$ python -q
>>> import numpy as np
>>> import numpy.linalg as la
>>> np.set_printoptions(precision=4, suppress=True, linewidth=200, sign=" ")
>>> feats = np.array([[-1.0, 1.0, 1.0], [1.0, -1.0, 1.0], [1.0, 1.0, -1.0]])
>>> feats
array([[-1.,  1.,  1.],
       [ 1., -1.,  1.],
       [ 1.,  1., -1.]])
>>> feats @ (-1.0) ** np.arange(3)
array([-1.,  3., -1.])
>>> np.fft.fft(feats[0])
array([ 1.+0.j, -2.+0.j, -2.+0.j])
>>> np.allclose(feats @ feats.T, feats.T @ feats)
True
>>> u = np.array([-1, 1, -3])
>>> B = feats + np.outer(u, np.eye(3)[1])
>>> la.matrix_rank(la.inv(B) - la.inv(feats), tol=1e-8)
np.int64(1)
>>> gram = feats.T @ feats
>>> np.allclose(gram, gram.T)
True
>>> la.svd(feats, compute_uv=False) ** 2
array([ 4.,  4.,  1.])
>>> np.diag(gram)
array([ 3.,  3.,  3.])
>>> gram
array([[ 3., -1., -1.],
       [-1.,  3., -1.],
       [-1., -1.,  3.]])
>>> rng = np.random.default_rng(23)
>>> labels = rng.permutation(3)
>>> labels
array([ 2,  1,  0])
>>> B = feats[labels][:, labels]
>>> np.diag(B)
array([-1., -1., -1.])
>>> K = np.load("arr.npy")
>>> K
array([[ 0.,  0.,  0.,  0.,  0.],
       [ 0.,  0.,  0.,  0., -1.],
       [ 0.,  0.,  0., -1.,  0.],
       [ 0.,  0., -1.,  0.,  0.],
       [ 0., -1.,  0.,  0.,  0.]])
>>> w, evecs = la.eigh(K)
>>> x = np.array([1, 3, 2, 1, 1])
>>> np.round(evecs * np.abs(w) @ evecs.T, 4) + 0
array([[ 0.,  0.,  0.,  0.,  0.],
       [ 0.,  1.,  0.,  0.,  0.],
       [ 0.,  0.,  1.,  0.,  0.],
       [ 0.,  0.,  0.,  1.,  0.],
       [ 0.,  0.,  0.,  0.,  1.]])
>>> evecs * np.maximum(w, 0) @ evecs.T
array([[ 0. ,  0. ,  0. ,  0. ,  0. ],
       [ 0. ,  0.5,  0. ,  0. , -0.5],
       [ 0. ,  0. ,  0.5, -0.5,  0. ],
       [ 0. ,  0. , -0.5,  0.5,  0. ],
       [ 0. , -0.5,  0. ,  0. ,  0.5]])
>>> x @ K @ x / (x @ x), w[0], w[-1]
(np.float64(-0.625), np.float64(-1.0), np.float64(1.0))
